In [1]: import numpy as np

In [2]: from numpy import linalg as LA

In [3]: np.set_printoptions(precision=1, suppress=True, linewidth=140, legacy="1.25")

In [4]: E = np.loadtxt("layer8.csv", delimiter=",")

In [5]: print(E)
[[ 20.7  30.6  -9.8 -21.4 -26. ]
 [ 20.6  30.2  -9.7 -22.1 -25.9]
 [ -3.2 -41.3   5.5  -4.5 -16.6]
 [ -3.2 -38.8   4.4  -3.4 -17.1]
 [ -0.5 -40.5   2.2  -3.4 -17.7]
 [ 23.3  31.8 -10.7 -23.1 -25.2]
 [ -3.2 -39.7   5.1  -3.3 -15.5]
 [ -0.7 -41.1   6.1  -4.  -17. ]
 [ 23.8  31.9  -8.6 -21.8 -27.5]
 [ 19.7  29.8 -10.3 -22.2 -27.3]
 [ -2.6 -40.4   4.6  -4.5 -20.2]
 [ 20.7  32.1 -11.7 -20.5 -26.9]
 [ 21.9  32.4  -8.8 -22.6 -26.3]
 [ -1.8 -39.5   4.6  -3.3 -17.7]
 [ -0.6 -40.9   2.8  -2.7 -17.9]
 [ 20.9  31.6 -10.3 -20.6 -27.5]
 [ 21.6  32.9  -9.3 -20.3 -26. ]
 [ 21.1  34.   -8.9 -22.6 -26.5]
 [ -3.2 -40.1   3.4  -3.  -19.1]
 [ 22.3  31.4  -8.5 -21.7 -24.6]
 [ 22.1  32.3 -11.  -20.4 -25.3]
 [ -1.5 -39.2   4.2  -2.2 -17.5]
 [ -1.5 -39.7   3.3  -4.1 -18.5]
 [ 21.6  33.1  -9.6 -21.7 -26.3]
 [ -3.  -40.9   2.5  -4.3 -17.9]
 [ -0.4 -38.4   5.4  -4.8 -18. ]
 [ 21.   31.6  -9.6 -23.6 -26.5]
 [ 22.9  32.   -9.2 -21.7 -27.9]
 [ 20.9  33.1  -8.4 -22.7 -26.9]
 [ -2.1 -41.2   4.2  -4.9 -17.7]
 [ -2.7 -38.9   3.5  -3.6 -19.9]
 [ 22.3  31.5  -9.4 -22.4 -26.6]
 [ 21.2  32.3  -8.6 -23.7 -25.3]
 [ -3.5 -41.    3.7  -5.  -17.2]
 [ -1.  -39.9   2.5  -3.3 -18.2]]

In [6]: print(round(float(LA.norm(E, 2) / LA.norm(E)), 1))
0.8

In [7]: print([round(float(x), 1) for x in LA.svd(E, compute_uv=False)[:3]])
[240.4, 158.7, 6.9]
